% ipython --no-banner

In [1]: import numpy as np

In [2]: from numpy import linalg as LA

In [3]: np.set_printoptions(precision=3, suppress=True, linewidth=140)

In [4]: r0 = np.array([1, 2, 0, 1])

In [5]: J = 4 * np.eye(4) + np.outer(r0, r0)

In [6]: print(J)
[[5. 2. 0. 1.]
 [2. 8. 0. 2.]
 [0. 0. 4. 0.]
 [1. 2. 0. 5.]]

In [7]: print(J @ J)
[[30. 28.  0. 14.]
 [28. 72.  0. 28.]
 [ 0.  0. 16.  0.]
 [14. 28.  0. 30.]]

In [8]: np.flatnonzero(LA.matrix_power((J != 0) + (J.T != 0) + np.eye(4), 4)[3])
Out[8]: array([0, 1, 3])

In [9]: m1 = np.loadtxt("x.csv", delimiter=",")

In [10]: print(m1)
[[-0.954 -0.298]
 [-0.298  0.954]]

In [11]: vec = np.array([2, 1])

In [12]: round(LA.det(m1), 3)
Out[12]: np.float64(-1.0)

In [13]: LA.inv(m1)
Out[13]: 
array([[-0.954, -0.298],
       [-0.298,  0.954]])

In [14]: round(LA.norm(vec), 3), round(LA.norm(m1 @ vec), 3)
Out[14]: (np.float64(2.236), np.float64(2.236))

In [15]: print(np.abs(LA.eigvals(m1)))
[1. 1.]

In [16]: r0 = np.array([2, 0])

In [17]: Y = m1 + np.outer(r0, np.eye(2)[1])

In [18]: print(LA.matrix_rank(Y - m1))
1

In [19]: LA.matrix_rank(LA.inv(Y) - LA.inv(m1), tol=1e-8)
Out[19]: np.int64(1)

In [20]: O, r_ = LA.qr(m1)

In [21]: np.round(O.T @ O, 3) + 0
Out[21]: 
array([[1., 0.],
       [0., 1.]])

In [22]: round(float(abs(r_[0, 0])), 3), round(float(LA.norm(m1[:, 0])), 3)
Out[22]: (1.0, 1.0)

In [23]: r_
Out[23]: 
array([[1., 0.],
       [0., 1.]])

In [24]: print(np.allclose(r_.T @ r_, m1.T @ m1))
True

In [25]: A = np.array([[-0.2, 0.3, 1.2],
    ...:     [2.1, -1.9, -0.3],
    ...:     [-0.4, -0.2, -2.4],
    ...:     [1.6, 0.3, 0.6],
    ...:     [0.1, 0.2, 0.0],
    ...:     [-0.8, -1.3, 0.1],
    ...:     [0.0, -0.3, 0.4],
    ...:     [-0.8, 0.9, 2.1],
    ...:     [-0.4, 1.1, -0.2],
    ...:     [0.9, -0.4, -0.9],
    ...:     [-0.7, -0.9, -0.4],
    ...:     [-1.0, 0.0, 2.3],
    ...:     [0.8, -0.7, -0.4]])

In [26]: A[6] *= 5

In [27]: print(A)
[[-0.2  0.3  1.2]
 [ 2.1 -1.9 -0.3]
 [-0.4 -0.2 -2.4]
 [ 1.6  0.3  0.6]
 [ 0.1  0.2  0. ]
 [-0.8 -1.3  0.1]
 [ 0.  -1.5  2. ]
 [-0.8  0.9  2.1]
 [-0.4  1.1 -0.2]
 [ 0.9 -0.4 -0.9]
 [-0.7 -0.9 -0.4]
 [-1.   0.   2.3]
 [ 0.8 -0.7 -0.4]]

In [28]: labels = A[:, 0] > np.median(A[:, 0])

In [29]: r0 = A[labels].mean(axis=0) - A[~labels].mean(axis=0)

In [30]: r0
Out[30]: array([ 1.531, -0.652, -0.219])

In [31]: ((A - A.mean(axis=0)) @ r0 > 0).astype(int)
Out[31]: array([0, 1, 0, 1, 0, 0, 1, 0, 0, 1, 0, 0, 1])

In [32]: round(float((((A - A.mean(axis=0)) @ r0 > 0) == labels).mean()), 3)
Out[32]: 0.923

In [33]: print(labels.astype(int))
[0 1 0 1 1 0 1 0 0 1 0 0 1]
